% ipython --no-banner

In [1]: import numpy as np

In [2]: np.set_printoptions(precision=2, suppress=True, linewidth=120, legacy="1.25")

In [3]: rnd = lambda a: np.round(a, 2) + 0

In [4]: K = np.load("dump.npy")

In [5]: K
Out[5]: 
array([[0., 0., 5., 5.],
       [0., 0., 0., 0.],
       [5., 0., 0., 0.],
       [5., 0., 0., 0.]])

In [6]: Uu, sig, vt = np.linalg.svd(K)

In [7]: rnd(sig)
Out[7]: array([7.07, 7.07, 0.  , 0.  ])

In [8]: np.argmax(sig[:-1] / (sig[1:] + 1e-6)) + 1
Out[8]: 2

In [9]: A2 = Uu[:, :2] @ np.diag(sig[:2]) @ vt[:2]

In [10]: rnd(np.linalg.norm(K - A2) / np.linalg.norm(K))
Out[10]: 0.0

In [11]: rnd(A2)
Out[11]: 
array([[0., 0., 5., 5.],
       [0., 0., 0., 0.],
       [5., 0., 0., 0.],
       [5., 0., 0., 0.]])

In [12]: np.linalg.matrix_rank(K, rtol=0.05)
Out[12]: 2

In [13]: proj = np.triu(np.array([[-2, -1, -1, 1], [1, 3, 2, 1], [2, 0, -2, 1], [-2, 3, -2, 0]]), 1) + np.eye(4)

In [14]: A2 = proj @ K @ np.linalg.inv(proj)

In [15]: rnd(np.poly(A2))
Out[15]: array([  1.,   0., -50.,   0.,   0.])

In [16]: F = np.load("a.npy")

In [17]: F
Out[17]: 
array([[ 14.,  15., -27.,   0.,  -9.,  27.,   9.],
       [ 15.,  30., -45.,   0., -15.,  45.,  15.],
       [-27., -45.,  86.,   0.,  27., -81., -27.],
       [  0.,   0.,   0.,   5.,   0.,   0.,   0.],
       [ -9., -15.,  27.,   0.,  14., -27.,  -9.],
       [ 27.,  45., -81.,   0., -27.,  86.,  27.],
       [  9.,  15., -27.,   0.,  -9.,  27.,  14.]])

In [18]: np.allclose(F, F.T)
Out[18]: True

In [19]: assert F == F.T
Traceback (most recent call last):
  Cell In[19], line 1
    assert F == F.T
ValueError: The truth value of an array with more than one element is ambiguous. Use a.any() or a.all()


In [20]: rnd(np.sort(np.abs(np.linalg.eigvals(F))))
Out[20]: array([  5.,   5.,   5.,   5.,   5.,   5., 219.])

In [21]: np.trace(F)
Out[21]: 249.0

In [22]: np.linalg.determinant(F)
Traceback (most recent call last):
  Cell In[22], line 1
    np.linalg.determinant(F)
AttributeError: module 'numpy.linalg' has no attribute 'determinant'
